$ ipython --no-banner

In [1]: import numpy as np

In [2]: from numpy import linalg as LA

In [3]: np.set_printoptions(precision=1, suppress=True, linewidth=140)

In [4]: def rd(a):
   ...:     return np.round(a, 1) + 0
   ...: 

In [5]: feats = np.array([[3, -1, 1, -1, -1, 1, 1, 0],
   ...:     [-2, -1, -1, 1, 2, -3, -3, 0],
   ...:     [-2, 0, -2, 2, 2, 2, 2, -1],
   ...:     [2, 3, 1, 1, 0, 0, -2, 0]])

In [6]: feats[-1] = feats[0] + 2 * feats[1]

In [7]: feats
Out[7]: 
array([[ 3, -1,  1, -1, -1,  1,  1,  0],
       [-2, -1, -1,  1,  2, -3, -3,  0],
       [-2,  0, -2,  2,  2,  2,  2, -1],
       [-1, -3, -1,  1,  3, -5, -5,  0]])

In [8]: np.unique(feats.round(6), axis=0).shape
Out[8]: (4, 8)

In [9]: rd(np.trace(LA.pinv(feats) @ feats))
Out[9]: np.float64(3.0)

In [10]: np.allclose(feats[:-1].T @ LA.lstsq(feats[:-1].T, feats[-1])[0], feats[-1])
Out[10]: True

In [11]: LA.lstsq(feats[:-1].T, feats[-1])[2]
Out[11]: np.int32(3)

In [12]: rd(feats @ LA.pinv(feats) @ feats)
Out[12]: 
array([[ 3., -1.,  1., -1., -1.,  1.,  1.,  0.],
       [-2., -1., -1.,  1.,  2., -3., -3.,  0.],
       [-2.,  0., -2.,  2.,  2.,  2.,  2., -1.],
       [-1., -3., -1.,  1.,  3., -5., -5.,  0.]])

In [13]: np.abs(np.diag(LA.qr(feats)[1])) > 1e-9
Out[13]: array([ True,  True,  True, False])

In [14]: Uu, sigma, Vh = LA.svd(feats)

In [15]: vecs = Vh[:(sigma > 1e-8).sum()]

In [16]: rng = np.random.default_rng(46)

In [17]: x = feats[2] + 3 * feats[0] + rng.integers(2) * np.eye(8)[1]

In [18]: x
Out[18]: array([ 7., -2.,  1., -1., -1.,  5.,  5., -1.])

In [19]: rd(np.diag(vecs.T @ vecs))
Out[19]: array([0.7, 0.5, 0.2, 0.2, 0.4, 0.5, 0.5, 0.1])

In [20]: Uu, sigma, Vh = LA.svd(feats)

In [21]: np.argmax(sigma[:-1] / (sigma[1:] + 1e-6)) + 1
Out[21]: np.int64(3)

In [22]: rd(sigma)
Out[22]: array([10.2,  5.5,  2.5,  0. ])

In [23]: B = Uu[:, :3] @ np.diag(sigma[:3]) @ Vh[:3]

In [24]: LA.matrix_rank(feats, rtol=0.05)
Out[24]: np.int64(3)

In [25]: rd(np.abs(feats - B).max())
Out[25]: np.float64(0.0)

In [26]: LA.matrix_rank(B)
Out[26]: np.int64(3)

In [27]: M = np.load("x.npy")

In [28]: M
Out[28]: 
array([[ 0., -3.,  3.],
       [-3.,  0.,  0.],
       [ 3.,  0.,  0.]])

In [29]: labels = rng.permutation(3)

In [30]: labels
Out[30]: array([0, 1, 2])

In [31]: B = M[labels][:, labels]

In [32]: rd(np.sort(np.abs(LA.eigvals(B))))
Out[32]: array([0. , 4.2, 4.2])

In [33]: rd(LA.det(B)), rd(LA.det(M[labels]))
Out[33]: (np.float64(0.0), np.float64(0.0))

In [34]: evals, vecs = LA.eigh(M)

In [35]: x = np.array([-3, 0, 1])

In [36]: rd(vecs * np.abs(evals) @ vecs.T)
Out[36]: 
array([[ 4.2,  0. ,  0. ],
       [ 0. ,  2.1, -2.1],
       [ 0. , -2.1,  2.1]])

In [37]: (np.sign(vecs[:, -1].round(6)) == np.sign(vecs[0, -1].round(6))).astype(int)
Out[37]: array([1, 0, 1])

In [38]: [round(float(LA.det(M[:i, :i])), 2) + 0 for i in range(1, 4)]
Out[38]: [0.0, -9.0, 0.0]

In [39]: np.all(LA.eigvalsh(M) > 0)
Out[39]: np.False_

In [40]: np.allclose(M[:-1].T @ LA.lstsq(M[:-1].T, M[-1])[0], M[-1])
Out[40]: True

In [41]: np.unique(M.round(6), axis=0).shape
Out[41]: (3, 3)

In [42]: rd(np.abs(LA.eigvals(M)).max())
Out[42]: np.float64(4.2)

In [43]: rd(LA.matrix_power(M, 2))
Out[43]: 
array([[18.,  0.,  0.],
       [ 0.,  9., -9.],
       [ 0., -9.,  9.]])

In [44]: np.trace(M)
Out[44]: np.float64(0.0)

In [45]: (M - M.T) / 2
Out[45]: 
array([[0., 0., 0.],
       [0., 0., 0.],
       [0., 0., 0.]])

In [46]: np.allclose(M @ M.T, M.T @ M)
Out[46]: True

In [47]: rd(np.sort(np.abs(LA.eigvals(M))))
Out[47]: array([0. , 4.2, 4.2])

In [48]: rd(LA.det(M))
Out[48]: np.float64(0.0)

In [49]: E = np.diag(5 * np.array([1, 2, 1, 0, 1, 0])) + np.array([[-2, 1, 1, -2, 1, -1],
    ...:     [0, -1, -1, 1, 1, 1],
    ...:     [-1, -2, -1, 1, 1, 2],
    ...:     [2, 1, 0, -2, 0, 0],
    ...:     [2, -1, -2, -1, -2, -1],
    ...:     [2, 1, -2, 0, 0, 0]])

In [50]: E
Out[50]: 
array([[ 3,  1,  1, -2,  1, -1],
       [ 0,  9, -1,  1,  1,  1],
       [-1, -2,  4,  1,  1,  2],
       [ 2,  1,  0, -2,  0,  0],
       [ 2, -1, -2, -1,  3, -1],
       [ 2,  1, -2,  0,  0,  0]])

In [51]: B = E[0, 0] * E[1:] - np.outer(E[1:, 0], E[0])

In [52]: B
Out[52]: 
array([[ 0, 27, -3,  3,  3,  3],
       [ 0, -5, 13,  1,  4,  5],
       [ 0,  1, -2, -2, -2,  2],
       [ 0, -5, -8,  1,  7, -1],
       [ 0,  1, -8,  4, -2,  2]])

In [53]: rd(E[:, 0] / E[0, 0])
Out[53]: array([ 1. ,  0. , -0.3,  0.7,  0.7,  0.7])

In [54]: np.flatnonzero(~B.round(6).any(axis=1))
Out[54]: array([], dtype=int64)

In [55]: x = np.array([5, 5, 1, 1, 2, 2])

In [56]: B @ (2 * x)
Out[56]: array([294,  14,   2, -40,   2])

In [57]: np.einsum("ij,j->i", B, x)
Out[57]: array([147,   7,   1, -20,   1])

In [58]: LA.norm(B @ x) <= LA.norm(B, 2) * LA.norm(x) + 1e-9
Out[58]: np.True_

In [59]: B @ np.eye(6)[0]
Out[59]: array([0., 0., 0., 0., 0.])

In [60]: cov = feats.T @ feats

In [61]: rd(LA.svd(feats, compute_uv=False) ** 2)
Out[61]: array([103. ,  30.5,   6.5,   0. ])

In [62]: np.trace(cov), (feats ** 2).sum()
Out[62]: (np.int64(140), np.int64(140))

In [63]: rd(LA.eigvalsh(cov)[::-1])
Out[63]: array([103. ,  30.5,   6.5,   0. ,   0. ,   0. ,   0. ,   0. ])

In [64]: np.diag(cov)
Out[64]: array([18, 11,  7,  7, 18, 39, 39,  1])

In [65]: (feats @ feats.T).shape
Out[65]: (4, 4)

In [66]: cov
Out[66]: 
array([[ 18,   2,  10, -10, -14,  10,  10,   2],
       [  2,  11,   3,  -3, -10,  17,  17,   0],
       [ 10,   3,   7,  -7, -10,   5,   5,   2],
       [-10,  -3,  -7,   7,  10,  -5,  -5,  -2],
       [-14, -10, -10,  10,  18, -18, -18,  -2],
       [ 10,  17,   5,  -5, -18,  39,  39,  -2],
       [ 10,  17,   5,  -5, -18,  39,  39,  -2],
       [  2,   0,   2,  -2,  -2,  -2,  -2,   1]])

In [67]: x = np.array([-3, -1, -2, -2, -1, 1])

In [68]: target = E @ x

In [69]: target
Out[69]: array([-10,  -9,  -4,  -3,  -3,  -3])

In [70]: rd(LA.solve(E.T, E[5]))
Out[70]: array([0., 0., 0., 0., 0., 1.])

In [71]: rd(LA.solve(E, target))
Out[71]: array([-3., -1., -2., -2., -1.,  1.])

In [72]: rd(LA.solve(E, E[:, 2]))
Out[72]: array([0., 0., 1., 0., 0., 0.])

In [73]: rd(LA.solve(E, target + E[:, 4]))
Out[73]: array([-3., -1., -2., -2.,  0.,  1.])

In [74]: rd(LA.solve(E, -2 * target))
Out[74]: array([ 6.,  2.,  4.,  4.,  2., -2.])

In [75]: A = np.load("a.npy")

In [76]: A
Out[76]: 
array([[ -8,   1,  -2,  -3],
       [  0, -10,  -1,  -3],
       [  0,  -2,  18,  -2],
       [  3,  -1,   1, -20]])

In [77]: x = np.array([1, -1, -2, 0])

In [78]: h = np.maximum(A @ x, 0)

In [79]: np.flatnonzero(h > 1e-9)
Out[79]: array([1, 3])

In [80]: A * (h > 1e-9)[:, None]
Out[80]: 
array([[  0,   0,   0,   0],
       [  0, -10,  -1,  -3],
       [  0,   0,   0,   0],
       [  3,  -1,   1, -20]])

In [81]: A.T @ h
Out[81]: array([   6, -122,  -10,  -76])

In [82]: np.maximum(A @ x, 0) - np.maximum(-A @ x, 0)
Out[82]: array([ -5,  12, -34,   2])

In [83]: cov = A.T @ A

In [84]: rd(LA.svd(A, compute_uv=False) ** 2)
Out[84]: array([456.2, 310.5,  96.5,  67.8])

In [85]: cov
Out[85]: 
array([[ 73, -11,  19, -36],
       [-11, 106, -29,  51],
       [ 19, -29, 330, -47],
       [-36,  51, -47, 422]])

In [86]: LA.matrix_rank(cov)
Out[86]: np.int64(4)

In [87]: np.allclose(cov, cov.T)
Out[87]: True

In [88]: np.diag(cov)
Out[88]: array([ 73, 106, 330, 422])

In [89]: (A @ A.T).shape
Out[89]: (4, 4)
